% python3 -q
>>> import numpy as np
>>> np.set_printoptions(suppress=True, linewidth=100)
>>> tidy = lambda a: np.round(a, 1) + 0
>>> J = np.loadtxt("mat.csv", delimiter=",")
>>> J
array([[ 2.8, -1.4,  1.5, -0.8,  0.1],
       [ 0.1, -0.9, -1.6,  0.6, -2.1],
       [ 0.7, -1.1, -0.1, -1.1, -1. ],
       [-2.1, -0.7, -0.5,  1.2, -0.4],
       [-0.8,  0.2, -1.9, -0.4, -1.7],
       [ 0.7, -1.6,  2.1,  0.7, -0.3],
       [-0.7,  0.2, -0.1, -0.8, -1.7],
       [-0.5, -0.9, -0.5, -0.5, -1.3],
       [-0.4,  0. , -2.2, -0.2,  0.8],
       [ 0. , -0.8, -0.4,  0.4, -0.7],
       [-1.3,  1.4,  0.3, -0.3, -2.4],
       [ 0.3,  0.3, -0.5, -0.6,  0.7],
       [-0.4, -0.8, -0.2, -0.4, -1.3],
       [ 0.8, -1.5,  0.1, -0.7,  1.2]])
>>> P = J @ np.linalg.solve(J.T @ J, J.T)
>>> tidy(np.trace(P))
np.float64(5.0)
>>> np.allclose(P @ P, P)
True
>>> tidy(np.diag(P))
array([0.5, 0.7, 0.3, 0.6, 0.3, 0.5, 0.3, 0.2, 0.4, 0.1, 0.5, 0.1, 0.2, 0.4])
>>> tidy(np.linalg.eigvalsh(P))
array([0., 0., 0., 0., 0., 0., 0., 0., 0., 1., 1., 1., 1., 1.])
>>> tidy(P @ J[:, 1])
array([-1.4, -0.9, -1.1, -0.7,  0.2, -1.6,  0.2, -0.9,  0. , -0.8,  1.4,  0.3, -0.8, -1.5])
>>> np.linalg.matrix_rank(np.eye(14) - P)
np.int64(9)
>>> Y = np.c_[J[:, :1] @ np.array([[1]]), np.array([3, 3, -3, -1, -1, -3, -1, 1, -3, -1, 0, -3, 0, 0])]
>>> Y
array([[ 2.8,  3. ],
       [ 0.1,  3. ],
       [ 0.7, -3. ],
       [-2.1, -1. ],
       [-0.8, -1. ],
       [ 0.7, -3. ],
       [-0.7, -1. ],
       [-0.5,  1. ],
       [-0.4, -3. ],
       [ 0. , -1. ],
       [-1.3,  0. ],
       [ 0.3, -3. ],
       [-0.4,  0. ],
       [ 0.8,  0. ]])
>>> np.linalg.matrix_rank(np.c_[J, Y])
np.int64(6)
>>> Ac = J - J.mean(axis=0)
>>> vecs = np.linalg.svd(Ac)[2][:4]
>>> Y = Ac - Ac @ vecs.T @ vecs
>>> np.linalg.norm(Y, axis=1).round(6).argmax()
np.int64(7)
>>> tidy(np.diag(vecs.T @ vecs))
array([0.8, 0.7, 1. , 0.5, 1. ])
>>> tidy(np.linalg.norm(Y) / np.linalg.norm(Ac))
np.float64(0.2)
>>> tidy(Y.std(axis=0))
array([0.2, 0.2, 0. , 0.3, 0. ])
>>> tidy(np.cov(Ac @ vecs.T, rowvar=False))
array([[2.6, 0. , 0. , 0. ],
       [0. , 1.1, 0. , 0. ],
       [0. , 0. , 0.7, 0. ],
       [0. , 0. , 0. , 0.5]])
>>> E = np.loadtxt("data.csv", delimiter=",")
>>> E
array([[ 1., -2., -3., -3.,  1., -1.,  2.,  2.,  0.,  0.,  3.,  0., -2.],
       [-2., -1., -2.,  3.,  0.,  1., -1., -3.,  2.,  0., -3.,  2.,  3.],
       [ 3.,  0.,  1., -1.,  1., -1.,  1., -1.,  2., -1., -3.,  0., -1.],
       [ 0., -3., -1.,  2.,  0., -2.,  3., -2.,  1.,  1.,  1.,  0., -3.],
       [-3., -1.,  0., -2., -1.,  0., -1.,  1., -1.,  0.,  1., -3.,  3.],
       [-1.,  3., -1., -1., -3.,  0.,  2., -1.,  0.,  1., -1., -2., -3.],
       [-2.,  0.,  1.,  0.,  2.,  2., -1.,  0.,  0.,  1.,  0.,  2.,  3.],
       [ 0.,  0., -3., -3., -3., -2.,  3.,  3., -1.,  2.,  1.,  2.,  3.],
       [ 1., -2.,  0.,  0.,  2.,  3., -3., -2., -2., -3.,  0., -2.,  0.],
       [ 1.,  3., -3.,  2., -2.,  3.,  1., -1.,  0.,  3.,  3.,  0.,  2.],
       [ 0.,  0.,  2., -3.,  1.,  1., -2.,  0.,  3.,  1., -2.,  3.,  1.],
       [ 1.,  1., -3., -2., -2.,  3.,  1.,  0., -1.,  2., -2.,  0., -2.],
       [ 0.,  0.,  0., -2., -1., -2., -3., -2.,  1.,  0., -2.,  0., -3.]])
>>> tidy(np.abs(np.linalg.eigvals(E)).max())
np.float64(7.7)
>>> E.inv()
Traceback (most recent call last):
  File "<python-input-26>", line 1, in <module>
    E.inv()
    ^^^^^
AttributeError: 'numpy.ndarray' object has no attribute 'inv'
>>> np.linalg.determinant(E)
Traceback (most recent call last):
  File "<python-input-27>", line 1, in <module>
    np.linalg.determinant(E)
    ^^^^^^^^^^^^^^^^^^^^^
AttributeError: module 'numpy.linalg' has no attribute 'determinant'
>>> assert E == E.T
Traceback (most recent call last):
  File "<python-input-28>", line 1, in <module>
    assert E == E.T
           ^^^^^^^^
ValueError: The truth value of an array with more than one element is ambiguous. Use a.any() or a.all()
>>> tidy(np.sort(np.abs(np.linalg.eigvals(E))))
array([2.5, 2.5, 2.7, 2.7, 4.7, 4.7, 4.9, 4.9, 5.9, 5.9, 6.9, 6.9, 7.7])
>>> rng = np.random.default_rng(261)
>>> idx = rng.permutation(13)
>>> idx
array([ 4,  6,  0,  9, 11, 10,  1,  3,  7, 12,  2,  8,  5])
>>> Y = E[idx][:, idx]
>>> np.diag(Y)
array([-1., -1.,  1.,  3.,  0., -2., -1.,  2.,  3., -3.,  1., -2.,  0.])
>>> w1 = np.array([[2, 1, 0, 3],
...     [2, 1, 2, 1],
...     [0, 1, 0, 0],
...     [1, 3, 3, 0],
...     [1, 2, 3, 2],
...     [0, 3, 0, 0],
...     [3, 3, 0, 1],
...     [2, 1, 2, 3],
...     [3, 0, 3, 1],
...     [1, 1, 0, 2],
...     [2, 0, 2, 3],
...     [2, 2, 1, 2],
...     [1, 2, 2, 0]])
>>> b = np.array([4, 9, 5, 2])
>>> act = np.maximum(E @ w1 + b, 0)
>>> (act > 0).astype(int)
array([[1, 0, 1, 1],
       [0, 1, 1, 0],
       [1, 1, 1, 1],
       [1, 1, 0, 1],
       [0, 0, 0, 0],
       [0, 0, 0, 0],
       [1, 1, 1, 1],
       [1, 1, 0, 1],
       [0, 1, 0, 0],
       [1, 1, 1, 1],
       [1, 1, 1, 1],
       [0, 1, 0, 0],
       [0, 0, 0, 0]])
>>> act
array([[14.,  0.,  1., 22.],
       [ 0., 20., 14.,  0.],
       [ 9.,  8.,  1.,  2.],
       [ 8.,  7.,  0.,  2.],
       [ 0.,  0.,  0.,  0.],
       [ 0.,  0.,  0.,  0.],
       [ 7., 26., 19.,  5.],
       [21.,  9.,  0., 18.],
       [ 0.,  3.,  0.,  0.],
       [24., 30., 19., 17.],
       [ 9., 10.,  9.,  7.],
       [ 0.,  8.,  0.,  0.],
       [ 0.,  0.,  0.,  0.]])
>>> Z = np.array([[5, 8, 1], [2, 2, 7], [0, 9, 1], [9, 4, 1]])
>>> w1 @ Z
array([[39, 30, 12],
       [21, 40, 12],
       [ 2,  2,  7],
       [11, 41, 25],
       [27, 47, 20],
       [ 6,  6, 21],
       [30, 34, 25],
       [39, 48, 14],
       [24, 55,  7],
       [25, 18, 10],
       [37, 46,  7],
       [32, 37, 19],
       [ 9, 30, 17]])
>>> (act @ Z).round(6).argmax(axis=1)
array([0, 1, 1, 1, 0, 0, 1, 0, 2, 1, 1, 2, 0])
>>> act @ Z
array([[268., 209.,  37.],
       [ 40., 166., 154.],
       [ 79., 105.,  68.],
       [ 72.,  86.,  59.],
       [  0.,   0.,   0.],
       [  0.,   0.,   0.],
       [132., 299., 213.],
       [285., 258., 102.],
       [  6.,   6.,  21.],
       [333., 491., 270.],
       [128., 201.,  95.],
       [ 16.,  16.,  56.],
       [  0.,   0.,   0.]])
